% ipython --no-banner

In [1]: import numpy as np

In [2]: from numpy import linalg as LA

In [3]: np.set_printoptions(suppress=True, linewidth=100)

In [4]: def rd(a):
   ...:     return np.round(a, 2) + 0
   ...: 

In [5]: M = np.load("test7.npy")

In [6]: M
Out[6]: 
array([[ 2.1 ,  1.3 ,  1.  ,  1.1 ],
       [-0.8 , -0.6 ,  0.4 , -0.3 ],
       [ 2.17,  1.31,  1.01,  1.23],
       [-2.  ,  1.  , -0.7 , -0.8 ]])

In [7]: rng = np.random.default_rng(10836)

In [8]: z = rng.permutation(4)

In [9]: z
Out[9]: array([0, 2, 1, 3])

In [10]: B = M[z][:, z]

In [11]: B
Out[11]: 
array([[ 2.1 ,  1.  ,  1.3 ,  1.1 ],
       [ 2.17,  1.01,  1.31,  1.23],
       [-0.8 ,  0.4 , -0.6 , -0.3 ],
       [-2.  , -0.7 ,  1.  , -0.8 ]])

In [12]: rd(np.trace(B))
Out[12]: np.float64(1.71)

In [13]: rd(np.sort(np.abs(LA.eigvals(B))))
Out[13]: array([0.36, 0.74, 0.74, 1.91])

In [14]: feats = np.array([[11.0, 6.0, 6.0], [6.0, 6.0, 4.0], [6.0, 4.0, 6.0]])

In [15]: vals, evecs = LA.eigh(feats)

In [16]: rd(evecs.T @ evecs)
Out[16]: 
array([[1., 0., 0.],
       [0., 1., 0.],
       [0., 0., 1.]])

In [17]: (vals > 1e-8).sum(), (vals < -1e-8).sum()
Out[17]: (np.int64(3), np.int64(0))

In [18]: vals.sum(), np.trace(feats)
Out[18]: (np.float64(23.0), np.float64(23.0))

In [19]: rd(evecs.T @ feats @ evecs)
Out[19]: 
array([[ 2.,  0.,  0.],
       [ 0.,  2.,  0.],
       [ 0.,  0., 19.]])

In [20]: rd(LA.eigvalsh(feats + -2 * np.eye(3)))
Out[20]: array([ 0.,  0., 17.])

In [21]: A = np.loadtxt("m.csv", delimiter=",")

In [22]: A
Out[22]: 
array([[-2.,  2.,  0.,  0.],
       [ 2., -6., -4., -4.],
       [ 0., -4., -4.,  1.],
       [ 0., -4.,  1., -4.]])

In [23]: vec = np.array([3, 4, 4, 2])

In [24]: h = np.maximum(A @ vec, 0)

In [25]: np.maximum(A @ (3 * vec), 0)
Out[25]: array([6., 0., 0., 0.])

In [26]: np.maximum(A @ vec, 0) - np.maximum(-A @ vec, 0)
Out[26]: array([  2., -42., -30., -20.])

In [27]: A * (h > 1e-9)[:, None]
Out[27]: 
array([[-2.,  2.,  0.,  0.],
       [ 0., -0., -0., -0.],
       [ 0., -0., -0.,  0.],
       [ 0., -0.,  0., -0.]])
